$ python3 -q
>>> import numpy as np
>>> np.set_printoptions(suppress=True, linewidth=120)
>>> def tidy(a):
...     return np.round(a, 3) + 0
... 
>>> W0 = np.array([[-18, -12, -24, -48, -54, -12, 0, -48],
...     [0, 0, 0, 0, 0, 0, 0, 0],
...     [-9, -6, -12, -24, -27, -6, 0, -24],
...     [24, 16, 32, 64, 72, 16, 0, 64]])
>>> print(W0)
[[-18 -12 -24 -48 -54 -12   0 -48]
 [  0   0   0   0   0   0   0   0]
 [ -9  -6 -12 -24 -27  -6   0 -24]
 [ 24  16  32  64  72  16   0  64]]
>>> rk = np.linalg.matrix_rank(W0)
>>> print(rk)
1
>>> null = np.linalg.svd(W0)[2][rk:].T
>>> print(null.shape)
(8, 7)
>>> print(np.allclose(W0 @ null, 0))
True
>>> print([int(np.linalg.matrix_rank(W0[:, :j + 1])) for j in range(8)])
[1, 1, 1, 1, 1, 1, 1, 1]
>>> print(tidy(np.linalg.norm(W0, 2) / np.linalg.norm(W0)))
1.0
>>> print(np.linalg.matrix_rank(W0, rtol=0.1))
1
>>> print([round(float(x), 3) for x in np.linalg.svd(W0, compute_uv=False)[:3]])
[162.413, 0.0, 0.0]
>>> print(np.linalg.cond(W0) > 100)
True
>>> Uu, sig, Vh = np.linalg.svd(W0, full_matrices=False)
>>> print(tidy(Vh @ Vh.T))
[[1. 0. 0. 0.]
 [0. 1. 0. 0.]
 [0. 0. 1. 0.]
 [0. 0. 0. 1.]]
>>> print(np.cumsum(sig ** 2) / np.sum(sig ** 2))
[1. 1. 1. 1.]
>>> K = np.load("m.npy")
>>> print(K)
[[-0.4    0.1    0.4    1.     0.    -0.6    0.2    1.5    2.1  ]
 [ 0.     0.1    1.     0.1    2.    -1.2    1.4    1.1    0.4  ]
 [ 0.204 -0.25  -0.238 -1.612 -1.099 -1.396 -0.891  0.964 -0.524]
 [ 0.3   -0.3   -0.2   -1.6   -1.1   -1.5   -0.9    0.8   -0.6  ]
 [ 0.     1.9    1.5   -1.1   -0.5    0.8    0.6   -0.3   -0.3  ]]
>>> print(np.argsort(-np.linalg.norm(K, axis=0).round(6), kind="stable")[:3])
[3 4 5]
>>> print(np.linalg.matrix_rank(K, rtol=0.1))
4
>>> print(np.linalg.cond(K) > 100)
False
>>> r0 = np.array([1, 1])
>>> print(tidy(np.cross(K[3, :3], K[4, :3])))
[-0.07 -0.45  0.57]
>>> blk = np.stack([K, -1 * K, K[::-1]])
>>> print(blk.shape)
(3, 5, 9)
>>> print((blk @ K.T).shape)
(3, 5, 5)
>>> mat = np.load("layer18.npy")
>>> print(mat)
[[ 0  1 -1  0  2  0 -1 -1  0  0  1]
 [-1  0 -1  0  0  0  1  2  0  0  2]
 [ 1  1  0 -1  1 -1  0  1 -1  1  2]
 [ 0  0  1  0  1  1  0 -1 -3 -1  0]
 [-2  0 -1 -1  0 -2  3  0 -2  2  0]
 [ 0  0  1 -1  2  0  0  1 -2  0 -1]
 [ 1 -1  0  0 -3  0  0  0  0  1  2]
 [ 1 -2 -1  1  0 -1  0  0 -1 -1 -3]
 [ 0  0  1  3  2  2  0  1  0  0 -2]
 [ 0  0 -1  1 -2  0 -1  1  0  0  0]
 [-1 -2 -2  0  0  1 -2  3  2  0  0]]
>>> print(np.allclose(mat[:-1].T @ np.linalg.lstsq(mat[:-1].T, mat[-1])[0], mat[-1]))
True
>>> print(np.linalg.lstsq(mat[:-1].T, mat[-1])[2])
10
>>> print(tidy(np.trace(np.linalg.pinv(mat) @ mat)))
10.0
>>> Uu, sig, Vh = np.linalg.svd(mat)
>>> print(np.argmax(sig[:-1] / (sig[1:] + 1e-6)) + 1)
10
>>> print(tidy(sig))
[6.753 6.753 4.928 4.928 3.369 3.369 2.338 2.338 1.516 1.516 0.   ]
>>> A2 = Uu[:, :10] @ np.diag(sig[:10]) @ Vh[:10]
>>> print(np.linalg.matrix_rank(A2))
10
>>> print(tidy(A2))
[[ 0.  1. -1.  0.  2.  0. -1. -1.  0.  0.  1.]
 [-1.  0. -1.  0.  0.  0.  1.  2.  0.  0.  2.]
 [ 1.  1.  0. -1.  1. -1.  0.  1. -1.  1.  2.]
 [ 0.  0.  1.  0.  1.  1.  0. -1. -3. -1.  0.]
 [-2.  0. -1. -1.  0. -2.  3.  0. -2.  2.  0.]
 [ 0.  0.  1. -1.  2.  0.  0.  1. -2.  0. -1.]
 [ 1. -1.  0.  0. -3.  0.  0.  0.  0.  1.  2.]
 [ 1. -2. -1.  1.  0. -1.  0.  0. -1. -1. -3.]
 [ 0.  0.  1.  3.  2.  2.  0.  1.  0.  0. -2.]
 [ 0.  0. -1.  1. -2.  0. -1.  1.  0.  0.  0.]
 [-1. -2. -2.  0.  0.  1. -2.  3.  2.  0.  0.]]
>>> print(tidy(np.linalg.norm(mat - A2) / np.linalg.norm(mat)))
0.0
>>> vec = np.array([0, 2, 0, -2, -2, 0, 3, 3, 2, 0, 2])
>>> print(tidy(np.linalg.eigvals(mat).real))
[0. 0. 0. 0. 0. 0. 0. 0. 0. 0. 0.]
>>> print(vec @ mat @ vec)
0
>>> O = np.linalg.solve(np.eye(11) - mat, np.eye(11) + mat)
>>> print(tidy(O @ O.T))
[[1. 0. 0. 0. 0. 0. 0. 0. 0. 0. 0.]
 [0. 1. 0. 0. 0. 0. 0. 0. 0. 0. 0.]
 [0. 0. 1. 0. 0. 0. 0. 0. 0. 0. 0.]
 [0. 0. 0. 1. 0. 0. 0. 0. 0. 0. 0.]
 [0. 0. 0. 0. 1. 0. 0. 0. 0. 0. 0.]
 [0. 0. 0. 0. 0. 1. 0. 0. 0. 0. 0.]
 [0. 0. 0. 0. 0. 0. 1. 0. 0. 0. 0.]
 [0. 0. 0. 0. 0. 0. 0. 1. 0. 0. 0.]
 [0. 0. 0. 0. 0. 0. 0. 0. 1. 0. 0.]
 [0. 0. 0. 0. 0. 0. 0. 0. 0. 1. 0.]
 [0. 0. 0. 0. 0. 0. 0. 0. 0. 0. 1.]]
>>> M = np.loadtxt("case19.csv", delimiter=",")
>>> print(M)
[[5. 1. 1. 1.]
 [1. 5. 1. 1.]
 [1. 1. 5. 1.]
 [1. 1. 1. 5.]]
>>> A2 = np.array([[-2, -2], [-2, 2], [-2, -1], [-1, 1]])
>>> print(np.linalg.matrix_rank(np.vstack([M, A2.T])))
4
>>> print(np.linalg.matrix_rank(M @ A2))
2
>>> A2 @ M
Traceback (most recent call last):
  File "<python-input-50>", line 1, in <module>
    A2 @ M
    ~~~^~~
ValueError: matmul: Input operand 1 has a mismatch in its core dimension 0, with gufunc signature (n?,k),(k,m?)->(n?,m?) (size 4 is different from 2)
>>> print(A2.T @ M.T)
[[-15. -15. -15. -11.]
 [ -8.   8.  -4.   4.]]
>>> print(np.einsum("ik,kj->ij", M, A2))
[[-15.  -8.]
 [-15.   8.]
 [-15.  -4.]
 [-11.   4.]]
>>> print(tidy(np.linalg.det(2 * M)), tidy(np.linalg.det(M)))
8192.0 512.0
>>> print(tidy(np.linalg.eigvals(M).sum().real))
20.0
>>> print(np.einsum("ii->", M))
20.0
>>> print(tidy(np.poly(M)))
[   1.  -20.  144. -448.  512.]
>>> vec = np.ones(4)
>>> for _ in range(6):
...     vec = M @ vec
...     vec /= np.linalg.norm(vec)
...     print(round(vec @ M @ vec, 3))
... 
8.0
8.0
8.0
8.0
8.0
8.0
>>> print(tidy(np.linalg.eigvalsh(M)[-1]))
8.0
>>> print(vec)
[0.5 0.5 0.5 0.5]
>>> m1 = np.load("block1.npy")
>>> print(m1)
[[ 7  2  0  2  1  6 -5  8 -7  7 -7]
 [-3  7  6 -1  5  5  4  4 -8 -2  4]
 [ 0 -7 -2  3 -1  5 -8 -8  0 -7  6]
 [-5 -6  6  7 -8  0  6  4  4 -5 -2]
 [-1 -4 -5  9 -3 -9  8 -5  1 -1  8]
 [ 3 -4  2 -9 -4 -7  0 -5  3 -9 -6]
 [-7 -4  5  3  6  7  1  2 -7 -3  5]
 [-7  5 -5  0  0  6  5  6  3 -6 -2]
 [ 5 -8  1  0 -6 -8 -7 -1 -8 -9  3]
 [ 0  0  8  4  4 -5  0 -3 -8 -9  9]
 [-9  3  9  7 -2 -8  2  2  4 -7  2]]
>>> vec = np.array([7, 3, -2, 7, 8, 0, -5, -9, -8, -9, 9])
>>> y = m1 @ vec
>>> print(y)
[ -40   83  225 -151  108  -42  103  -91  177  297  -18]
>>> print(tidy(np.linalg.solve(m1, 4 * y)))
[ 28.  12.  -8.  28.  32.   0. -20. -36. -32. -36.  36.]
>>> print(tidy(np.linalg.solve(m1, y)))
[ 7.  3. -2.  7.  8.  0. -5. -9. -8. -9.  9.]
>>> data = np.arange(88).reshape(8, 11) + 4
>>> print(data)
[[ 4  5  6  7  8  9 10 11 12 13 14]
 [15 16 17 18 19 20 21 22 23 24 25]
 [26 27 28 29 30 31 32 33 34 35 36]
 [37 38 39 40 41 42 43 44 45 46 47]
 [48 49 50 51 52 53 54 55 56 57 58]
 [59 60 61 62 63 64 65 66 67 68 69]
 [70 71 72 73 74 75 76 77 78 79 80]
 [81 82 83 84 85 86 87 88 89 90 91]]
>>> Uu, sig, Vh = np.linalg.svd(data, full_matrices=False)
>>> print(tidy(np.abs(Vh[0])))
[0.276 0.281 0.286 0.291 0.296 0.301 0.306 0.311 0.316 0.321 0.326]
>>> print(np.allclose(Uu * sig @ Vh, data))
True
>>> print(tidy(np.sqrt((sig ** 2).sum())), tidy(np.linalg.norm(data)))
505.304 505.304
>>> print(tidy(np.cumsum(sig ** 2) / np.sum(sig ** 2)))
[0.999 1.    1.    1.    1.    1.    1.    1.   ]
>>> print((sig > 1e-8).sum())
2
>>> print(tidy(sig))
[505.113  13.886   0.      0.      0.      0.      0.      0.   ]
>>> print(tidy(Uu.T @ data @ Vh.T))
[[505.113   0.      0.      0.      0.      0.      0.      0.   ]
 [  0.     13.886   0.      0.      0.      0.      0.      0.   ]
 [  0.      0.      0.      0.      0.      0.      0.      0.   ]
 [  0.      0.      0.      0.      0.      0.      0.      0.   ]
 [  0.      0.      0.      0.      0.      0.      0.      0.   ]
 [  0.      0.      0.      0.      0.      0.      0.      0.   ]
 [  0.      0.      0.      0.      0.      0.      0.      0.   ]
 [  0.      0.      0.      0.      0.      0.      0.      0.   ]]
>>> print(tidy(Uu.T @ Uu))
[[1. 0. 0. 0. 0. 0. 0. 0.]
 [0. 1. 0. 0. 0. 0. 0. 0.]
 [0. 0. 1. 0. 0. 0. 0. 0.]
 [0. 0. 0. 1. 0. 0. 0. 0.]
 [0. 0. 0. 0. 1. 0. 0. 0.]
 [0. 0. 0. 0. 0. 1. 0. 0.]
 [0. 0. 0. 0. 0. 0. 1. 0.]
 [0. 0. 0. 0. 0. 0. 0. 1.]]
>>> print(tidy(Vh @ Vh.T))
[[1. 0. 0. 0. 0. 0. 0. 0.]
 [0. 1. 0. 0. 0. 0. 0. 0.]
 [0. 0. 1. 0. 0. 0. 0. 0.]
 [0. 0. 0. 1. 0. 0. 0. 0.]
 [0. 0. 0. 0. 1. 0. 0. 0.]
 [0. 0. 0. 0. 0. 1. 0. 0.]
 [0. 0. 0. 0. 0. 0. 1. 0.]
 [0. 0. 0. 0. 0. 0. 0. 1.]]
>>> print(Uu.shape, sig.shape, Vh.shape)
(8, 8) (8,) (8, 11)
>>> print(tidy(sig / sig[0]))
[1.    0.027 0.    0.    0.    0.    0.    0.   ]
>>> vec = np.array([-2, 4, -5, 0, 3, 5, 5, -8, 7, -5, -8])
>>> h = np.maximum(data @ vec, 0)
>>> print(np.tanh(data @ vec))
[-1. -1. -1. -1. -1. -1. -1. -1.]
>>> print(data.T @ h)
[0 0 0 0 0 0 0 0 0 0 0]
>>> print(np.flatnonzero(h > 1e-9))
[]
>>> def softmax(z):
...     e = np.exp(z - z.max(axis=-1, keepdims=True))
...     return e / e.sum(axis=-1, keepdims=True)
... 
>>> print(tidy(softmax(data[4])))
[0.    0.    0.    0.001 0.002 0.004 0.012 0.031 0.086 0.233 0.632]
>>> print(tidy(softmax(10 * data[4])))
[0. 0. 0. 0. 0. 0. 0. 0. 0. 0. 1.]
>>> print(softmax(data).sum(axis=1))
[1. 1. 1. 1. 1. 1. 1. 1.]
>>> att = data @ data.T / np.sqrt(11)
>>> print(tidy(softmax(att + np.triu(np.full(att.shape, -np.inf), 1))))
[[1. 0. 0. 0. 0. 0. 0. 0.]
 [0. 1. 0. 0. 0. 0. 0. 0.]
 [0. 0. 1. 0. 0. 0. 0. 0.]
 [0. 0. 0. 1. 0. 0. 0. 0.]
 [0. 0. 0. 0. 1. 0. 0. 0.]
 [0. 0. 0. 0. 0. 1. 0. 0.]
 [0. 0. 0. 0. 0. 0. 1. 0.]
 [0. 0. 0. 0. 0. 0. 0. 1.]]
>>> print(softmax(att)[4] @ data)
[81. 82. 83. 84. 85. 86. 87. 88. 89. 90. 91.]
>>> print(tidy(softmax(att)))
[[0. 0. 0. 0. 0. 0. 0. 1.]
 [0. 0. 0. 0. 0. 0. 0. 1.]
 [0. 0. 0. 0. 0. 0. 0. 1.]
 [0. 0. 0. 0. 0. 0. 0. 1.]
 [0. 0. 0. 0. 0. 0. 0. 1.]
 [0. 0. 0. 0. 0. 0. 0. 1.]
 [0. 0. 0. 0. 0. 0. 0. 1.]
 [0. 0. 0. 0. 0. 0. 0. 1.]]
>>> Uu, sig, Vh = np.linalg.svd(data)
>>> print(np.argmax(sig[:-1] / (sig[1:] + 1e-6)) + 1)
2
>>> A2 = Uu[:, :2] @ np.diag(sig[:2]) @ Vh[:2]
>>> print(tidy(A2))
[[ 4.  5.  6.  7.  8.  9. 10. 11. 12. 13. 14.]
 [15. 16. 17. 18. 19. 20. 21. 22. 23. 24. 25.]
 [26. 27. 28. 29. 30. 31. 32. 33. 34. 35. 36.]
 [37. 38. 39. 40. 41. 42. 43. 44. 45. 46. 47.]
 [48. 49. 50. 51. 52. 53. 54. 55. 56. 57. 58.]
 [59. 60. 61. 62. 63. 64. 65. 66. 67. 68. 69.]
 [70. 71. 72. 73. 74. 75. 76. 77. 78. 79. 80.]
 [81. 82. 83. 84. 85. 86. 87. 88. 89. 90. 91.]]
>>> print(np.linalg.matrix_rank(data, rtol=0.05))
1
>>> print(tidy(np.linalg.norm(data - A2) / np.linalg.norm(data)))
0.0
>>> print(tidy(np.abs(data - A2).max()))
0.0
>>> rk = np.linalg.matrix_rank(A2)
>>> print(rk)
2
>>> null = np.linalg.svd(A2)[2][rk:].T
>>> print([int(np.linalg.matrix_rank(A2[:, :j + 1])) for j in range(11)])
[1, 2, 2, 2, 2, 2, 2, 2, 2, 2, 2]
>>> print([int(np.linalg.matrix_rank(np.delete(A2, i, axis=0))) for i in range(8)])
[2, 2, 2, 2, 2, 2, 2, 2]
>>> print([int(np.linalg.matrix_rank(A2[:i])) for i in range(1, len(A2) + 1)])
[1, 2, 2, 2, 2, 2, 2, 2]
>>> X = np.loadtxt("out10.csv", delimiter=",")
>>> print(X)
[[11. 12.  9.  0.  3.  0.  8.  0.  4.  0.]
 [ 4. 10.  3.  0.  5.  4.  6.  4. 12.  2.]
 [ 0.  0.  0.  1.  0.  0.  0.  0.  0.  4.]
 [ 0.  0.  0.  0.  0.  3.  0.  0.  6.  0.]
 [ 0.  0.  0.  0.  0.  0.  0.  0.  0.  0.]
 [18. 11. 12.  2. 13.  2. 22. 13. 11.  6.]
 [16. 18. 11.  2. 15.  6. 22. 16. 20.  6.]
 [10.  0.  7.  0.  0.  0.  6.  0.  0.  0.]
 [ 1.  0.  0.  2.  3.  0.  4.  7.  2.  6.]
 [18.  2. 11.  3. 12.  0. 22. 14.  4.  8.]
 [ 1. 11.  0.  2.  9.  8.  8. 14. 21.  6.]
 [ 6. 11.  4.  1.  8.  5. 10.  9. 15.  4.]
 [15. 14. 11.  0.  9.  2. 16.  5. 10.  2.]
 [ 7. 16.  5.  1. 10.  7. 12. 11. 20.  4.]
 [10. 15.  8.  0.  6.  3. 10.  1. 11.  0.]
 [ 0.  0.  0.  0.  0.  0.  0.  0.  0.  0.]
 [ 0.  0.  0.  0.  0.  0.  0.  0.  0.  0.]
 [12. 17. 10.  0.  5.  2. 10.  0.  9.  0.]
 [ 4. 10.  3.  0.  5.  4.  6.  4. 12.  2.]
 [20. 12. 13.  3. 16.  3. 26. 18. 14.  8.]
 [ 0.  0.  0.  0.  0.  0.  0.  0.  0.  0.]
 [ 0.  0.  0.  1.  0.  0.  0.  1.  0.  4.]
 [ 0.  0.  0.  0.  0.  0.  0.  0.  0.  0.]
 [ 7.  0.  5.  0.  0.  0.  0.  0.  0.  0.]
 [ 0.  0.  0.  3.  2.  0.  2.  9.  0.  8.]
 [ 0.  0.  0.  0.  0.  0.  0.  0.  0.  0.]
 [13. 22. 11.  0.  7.  4. 12.  0. 14.  0.]
 [ 8.  6.  7.  0.  0.  0.  2.  0.  0.  0.]
 [ 4. 10.  3.  0.  5.  4.  6.  4. 12.  2.]
 [ 6.  3.  4.  0.  3.  0.  6.  1.  3.  2.]
 [ 0.  0.  0.  0.  0.  0.  0.  0.  0.  0.]
 [ 0.  0.  0.  0.  0.  0.  0.  0.  0.  0.]
 [12. 16.  9.  0.  9.  4. 14.  6. 14.  2.]
 [15. 21. 10.  3. 18.  9. 24. 22. 27.  8.]
 [11. 11.  8.  0.  7.  2. 12.  4.  9.  2.]
 [ 0.  8.  0.  0.  0.  5.  0.  0. 12.  0.]]
>>> Z = X[[26, 14]].astype(float)
>>> for _ in range(4):
...     lab = np.linalg.norm(X[:, None] - Z, axis=-1).argmin(axis=1)
...     Z = np.array([X[lab == j].mean(axis=0) for j in range(2)])
... 
>>> print(lab)
[1 1 1 1 1 0 0 1 1 0 0 0 0 0 0 1 1 0 1 0 1 1 1 1 1 1 0 1 1 1 1 1 0 0 0 1]
>>> print(np.abs(Z[1] - Z[0]).argmax())
6
>>> print(np.bincount(lab))
[14 22]
>>> print(tidy(Z[1] - Z[0]))
[ -9.929 -11.39   -6.922  -0.896  -9.104  -3.162 -13.623  -8.136 -11.351  -2.636]
>>> Xs = X - X.mean(axis=0)
>>> V = np.linalg.svd(Xs)[2][:1]
>>> A2 = Xs - Xs @ V.T @ V
>>> print(tidy(A2.std(axis=0)))
[3.337 3.658 2.566 0.889 1.137 1.799 2.193 3.55  3.816 2.268]
>>> lab = X[:, 8] > np.median(X[:, 8])
>>> r0 = X[lab].mean(axis=0) - X[~lab].mean(axis=0)
>>> print(tidy((((X - X.mean(axis=0)) @ r0 > 0) == lab).mean()))
0.889
>>> print(lab.astype(int))
[0 1 0 1 0 1 1 0 0 0 1 1 1 1 1 0 0 1 1 1 0 0 0 0 0 0 1 0 1 0 0 0 1 1 1 1]
>>> print(tidy(r0))
[ 5.944 11.667  4.333  0.222  6.889  4.278  9.222  5.5   13.111  1.222]
>>> arr = np.array([[3, 0, 0, 0, 0, 0],
...     [0, 1, 0, 0, 0, 0],
...     [0, 0, 3, 0, 0, 0],
...     [0, 0, 0, 1, 0, 0],
...     [0, 0, 0, 0, 1, 0],
...     [0, 0, 0, 0, 0, 3]])
>>> print(arr)
[[3 0 0 0 0 0]
 [0 1 0 0 0 0]
 [0 0 3 0 0 0]
 [0 0 0 1 0 0]
 [0 0 0 0 1 0]
 [0 0 0 0 0 3]]
>>> ev, V = np.linalg.eigh(arr)
>>> print(np.unique(ev.round(6) + 0, return_counts=True)[1])
[3 3]
>>> print(tidy(np.linalg.eigvalsh(arr @ arr)))
[1. 1. 1. 9. 9. 9.]
>>> print(tidy(np.linalg.svd(arr, compute_uv=False)))
[3. 3. 3. 1. 1. 1.]
>>> print(V.T @ V)
[[1. 0. 0. 0. 0. 0.]
 [0. 1. 0. 0. 0. 0.]
 [0. 0. 1. 0. 0. 0.]
 [0. 0. 0. 1. 0. 0.]
 [0. 0. 0. 0. 1. 0.]
 [0. 0. 0. 0. 0. 1.]]
>>> print(tidy(np.linalg.eigvalsh(arr + 2 * np.eye(6))))
[3. 3. 3. 5. 5. 5.]
